>>> import numpy as np
>>> import numpy.linalg as la
>>> np.set_printoptions(suppress=True, linewidth=160)
>>> rd = lambda a: np.round(a, 3) + 0
>>> A = np.load("test5.npy")
>>> A
array([[3., 1., 1.],
       [1., 3., 1.],
       [1., 1., 3.]])
>>> vec = np.array([-1, 2, 0])
>>> rhs = A @ vec
>>> rhs
array([-1.,  5.,  1.])
>>> rd(la.solve(A, rhs + A[:, 1]))
array([-1.,  3.,  0.])
>>> rd(la.solve(A, rhs))
array([-1.,  2.,  0.])
>>> w, V = la.eig(A)
>>> rd(w)
array([2., 5., 2.])
>>> rd(np.prod(w))
np.float64(20.0)
>>> rd(np.sort(la.eigvals(la.inv(A))))
array([0.2, 0.5, 0.5])
>>> rd(A @ V[:, 0] - w[0] * V[:, 0])
array([0., 0., 0.])
>>> rd(np.sort(la.eigvals(A @ A)))
array([ 4.,  4., 25.])
>>> rd(la.matrix_power(A, 3))
array([[47., 39., 39.],
       [39., 47., 39.],
       [39., 39., 47.]])
>>> np.allclose(A, A.T)
True
>>> (A + A.T) / 2
array([[3., 1., 1.],
       [1., 3., 1.],
       [1., 1., 3.]])
>>> rd(np.abs(la.eigvals(A)).max())
np.float64(5.0)
>>> np.trace(A)
np.float64(9.0)
>>> A @ A
array([[11.,  7.,  7.],
       [ 7., 11.,  7.],
       [ 7.,  7., 11.]])
>>> np.allclose(A @ A.T, A.T @ A)
True
>>> rng = np.random.default_rng(361395)
>>> lab = rng.permutation(3)
>>> lab
array([2, 1, 0])
>>> B = A[lab][:, lab]
>>> B
array([[3., 1., 1.],
       [1., 3., 1.],
       [1., 1., 3.]])
>>> rd(la.det(B)), rd(la.det(A[lab]))
(np.float64(20.0), np.float64(-20.0))
>>> O, V = la.qr(A[:, :2])[0], la.qr(A[:, 2:])[0]
>>> sv = la.svd(O.T @ V, compute_uv=False)
>>> rd(la.norm(O @ O.T - V @ V.T, 2))
np.float64(1.0)
>>> B = np.array([[-3, -3, 3], [-3, -2, -2], [0, 3, -2]])
>>> B[-1] = B[0]
>>> m1 = B + 0.1 * np.eye(3)
>>> m1
array([[-2.9, -3. ,  3. ],
       [-3. , -1.9, -2. ],
       [-3. , -3. ,  3.1]])
>>> vec = np.ones(3)
>>> for _ in range(5):
...     vec = A @ vec
...     vec /= la.norm(vec)
...     print(round(vec @ A @ vec, 3))
... 
5.0
5.0
5.0
5.0
5.0
>>> rd(la.eigvalsh(A)[-1])
np.float64(5.0)
>>> rd(vec)
array([0.577, 0.577, 0.577])
